>>> import numpy as np
>>> from numpy import linalg as LA
>>> np.set_printoptions(suppress=True, linewidth=200)
>>> tidy = lambda a: np.round(a, 2) + 0
>>> A = np.array([[4, 2, -3, 0, 1, 3],
...     [2, 4, 3, -3, 1, 1],
...     [-3, 3, -4, 3, 0, 3],
...     [0, -3, 3, 4, 0, 2],
...     [1, 1, 0, 0, 2, 0],
...     [3, 1, 3, 2, 0, -2]])
>>> evals, evecs = LA.eigvalsh(A)
Traceback (most recent call last):
  File "<python-input-5>", line 1, in <module>
    evals, evecs = LA.eigvalsh(A)
    ^^^^^^^^^^^^
ValueError: too many values to unpack (expected 2)
>>> evals, evecs = LA.eigh(A)
>>> tidy(LA.eigvalsh(A @ A))
array([ 2.96, 10.66, 17.14, 35.49, 63.31, 72.43])
>>> np.abs(evecs[:, -1]).round(6).argmax()
np.int64(1)
>>> tidy(LA.eigvalsh(A + 3 * np.eye(6)))
array([-5.51, -0.27,  4.72,  7.14,  8.96, 10.96])
>>> tidy(evecs.T @ A @ evecs)
array([[-8.51,  0.  ,  0.  ,  0.  ,  0.  ,  0.  ],
       [ 0.  , -3.27,  0.  ,  0.  ,  0.  ,  0.  ],
       [ 0.  ,  0.  ,  1.72,  0.  ,  0.  ,  0.  ],
       [ 0.  ,  0.  ,  0.  ,  4.14,  0.  ,  0.  ],
       [ 0.  ,  0.  ,  0.  ,  0.  ,  5.96,  0.  ],
       [ 0.  ,  0.  ,  0.  ,  0.  ,  0.  ,  7.96]])
>>> K = np.array([[-4, 2, -9, 2, -4, -1, 5],
...     [2, 2, -7, 1, -6, -3, 2],
...     [-9, -7, 8, -6, -2, 3, 4],
...     [2, 1, -6, 8, 8, -10, 2],
...     [-4, -6, -2, 8, -8, -9, 10],
...     [-1, -3, 3, -10, -9, 8, -8],
...     [5, 2, 4, 2, 10, -8, -8]])
>>> f = np.array([6, 5, -3])
>>> np.polyval(f, K[4])
array([ 73, 183,  11, 421, 341, 438, 647])
>>> np.correlate(K[4], K[3], "full")
array([  -8,   28,   24,  -44, -136,  142,  108, -298,   60,  142,  -85,   -8,   20])
>>> np.cross(K[4, :3], K[3, :3])
array([ 38, -28,   8])
>>> U, sigma = LA.svd(K)
Traceback (most recent call last):
  File "<python-input-16>", line 1, in <module>
    U, sigma = LA.svd(K)
    ^^^^^^^^
ValueError: too many values to unpack (expected 2)
>>> U, sigma, Vt = LA.svd(K, full_matrices=False)
>>> (sigma > 1e-8).sum()
np.int64(7)
>>> tidy(U.T @ U)
array([[1., 0., 0., 0., 0., 0., 0.],
       [0., 1., 0., 0., 0., 0., 0.],
       [0., 0., 1., 0., 0., 0., 0.],
       [0., 0., 0., 1., 0., 0., 0.],
       [0., 0., 0., 0., 1., 0., 0.],
       [0., 0., 0., 0., 0., 1., 0.],
       [0., 0., 0., 0., 0., 0., 1.]])
>>> tidy(sigma / sigma[0])
array([1.  , 0.85, 0.55, 0.33, 0.19, 0.09, 0.06])
>>> tidy(U.T @ K @ Vt.T)
array([[28.37,  0.  ,  0.  ,  0.  ,  0.  ,  0.  ,  0.  ],
       [ 0.  , 24.02,  0.  ,  0.  ,  0.  ,  0.  ,  0.  ],
       [ 0.  ,  0.  , 15.74,  0.  ,  0.  ,  0.  ,  0.  ],
       [ 0.  ,  0.  ,  0.  ,  9.39,  0.  ,  0.  ,  0.  ],
       [ 0.  ,  0.  ,  0.  ,  0.  ,  5.38,  0.  ,  0.  ],
       [ 0.  ,  0.  ,  0.  ,  0.  ,  0.  ,  2.5 ,  0.  ],
       [ 0.  ,  0.  ,  0.  ,  0.  ,  0.  ,  0.  ,  1.82]])
>>> tidy(np.cumsum(sigma ** 2) / np.sum(sigma ** 2))
array([0.46, 0.79, 0.93, 0.98, 0.99, 1.  , 1.  ])
